$ python -q
>>> import numpy as np
>>> import numpy.linalg as la
>>> np.set_printoptions(suppress=True, linewidth=140)
>>> X = np.loadtxt("arr.csv", delimiter=",")
>>> X
array([[  1.,  -2.,   3.,  -3.,  -1.,   2.,  -3.,  -1.,  -1.,  -2.,   3.,   3.,   0.],
       [ -2.,  -7.,   3.,   1.,   2.,   2.,   1.,  -3.,  -1.,  -3.,   2.,   2.,   3.],
       [  2.,  -1.,   2.,   1.,   2.,   1.,   2.,  -2.,   3.,  -3.,   2.,   0.,   1.],
       [  1.,  -2.,  -3.,  -6.,  -3.,  -1.,   0.,   1.,  -3.,   3.,   0.,  -2.,   1.],
       [ -3.,   0.,   1.,   3., -12.,   3.,  -2.,   2.,  -1.,   2.,  -3.,  -2.,   0.],
       [ -3.,  -3.,  -3.,   2.,   1.,  -8.,  -3.,   1.,  -1.,  -1.,  -3.,  -1.,   0.],
       [  3.,   2.,   2.,  -2.,   3.,  -1.,  12.,   3.,   3.,   3.,   3.,   2.,  -3.],
       [ -3.,  -2.,   1.,   2.,   0.,   2.,   3.,  -5.,  -2.,   1.,  -2.,   1.,   0.],
       [ -3.,   1.,  -3.,  -2.,  -2.,  -3.,   0.,   2.,   7.,   0.,  -1.,  -1.,   3.],
       [  0.,   2.,   2.,  -1.,   1.,   3.,  -3.,   1.,   1.,   5.,   2.,   1.,   2.],
       [ -3.,   0.,   1.,   3.,   2.,   0.,  -2.,   3.,   2.,   2.,  -2.,  -2.,   3.],
       [ -2.,   3.,   3.,   2.,  -3.,   0.,  -2.,  -2.,   2.,  -1.,  -3.,  10.,  -3.],
       [ -2.,   0.,  -1.,   3.,  -2.,   3.,  -3.,   2.,  -1.,  -1.,   3.,   0.,  -7.]])
>>> U, sigma, vt = la.svd(X, full_matrices=False)
>>> np.round(np.cumsum(sigma ** 2) / np.sum(sigma ** 2), 2)
array([0.24, 0.42, 0.56, 0.68, 0.76, 0.84, 0.9 , 0.95, 0.98, 1.  , 1.  , 1.  , 1.  ])
>>> np.allclose(U * sigma @ vt, X)
True
>>> np.round(sigma / sigma[0], 2)
array([1.  , 0.84, 0.77, 0.68, 0.57, 0.56, 0.52, 0.43, 0.35, 0.26, 0.12, 0.06, 0.05])
